% python3 -q
>>> import numpy as np
>>> np.set_printoptions(precision=3, suppress=True, linewidth=200, sign=" ")
>>> def rd(a):
...     return np.round(a, 3) + 0
... 
>>> M = np.load("a.npy")
>>> rd(M)
array([[-16.967,  30.054,  15.964,  12.394, -22.312],
       [-12.146,  22.954,  11.847,   9.776, -16.927],
       [ -9.304,  18.601,   9.426,   8.145, -13.679],
       [ -5.872,  13.067,   6.495,   6.024,  -9.624],
       [ -5.57 ,  12.561,   6.236,   5.826,  -9.258],
       [ -3.834,   9.538,   4.735,   4.626,  -7.09 ],
       [ -0.209,   1.54 ,   1.105,   1.062,  -1.443],
       [  0.136,  -0.468,  -1.459,  -0.631,   1.205],
       [  0.31 ,  -0.588,  -2.157,  -0.821,   1.717],
       [  0.722,  -0.805,  -3.362,  -1.098,   2.588],
       [  0.908,  -0.899,  -3.825,  -1.195,   2.923],
       [  0.921,  -0.905,  -3.855,  -1.201,   2.945],
       [  0.97 ,  -0.929,  -3.971,  -1.225,   3.029],
       [  2.204,  -1.566,  -6.54 ,  -1.725,   4.911],
       [  3.057,  -2.032,  -8.101,  -2.019,   6.076],
       [  6.643,  -4.153, -13.95 ,  -3.122,  10.553],
       [  6.759,  -4.225, -14.129,  -3.156,  10.692],
       [ 12.024,  -7.631, -21.836,  -4.662,  16.789],
       [ 14.928,  -9.599, -25.879,  -5.476,  20.05 ],
       [ 17.951, -11.694, -29.989,  -6.319,  23.397]])
>>> Ac = M - M.mean(axis=0)
>>> V = np.linalg.svd(Ac)[2][:3]
>>> B = Ac - Ac @ V.T @ V
>>> rd((Ac @ V.T).std(axis=0))
array([ 21.82 ,   3.77 ,   0.859])
>>> rd(np.cov(Ac @ V.T, rowvar=False))
array([[ 501.18 ,    0.   ,    0.   ],
       [   0.   ,   14.962,    0.   ],
       [   0.   ,    0.   ,    0.777]])
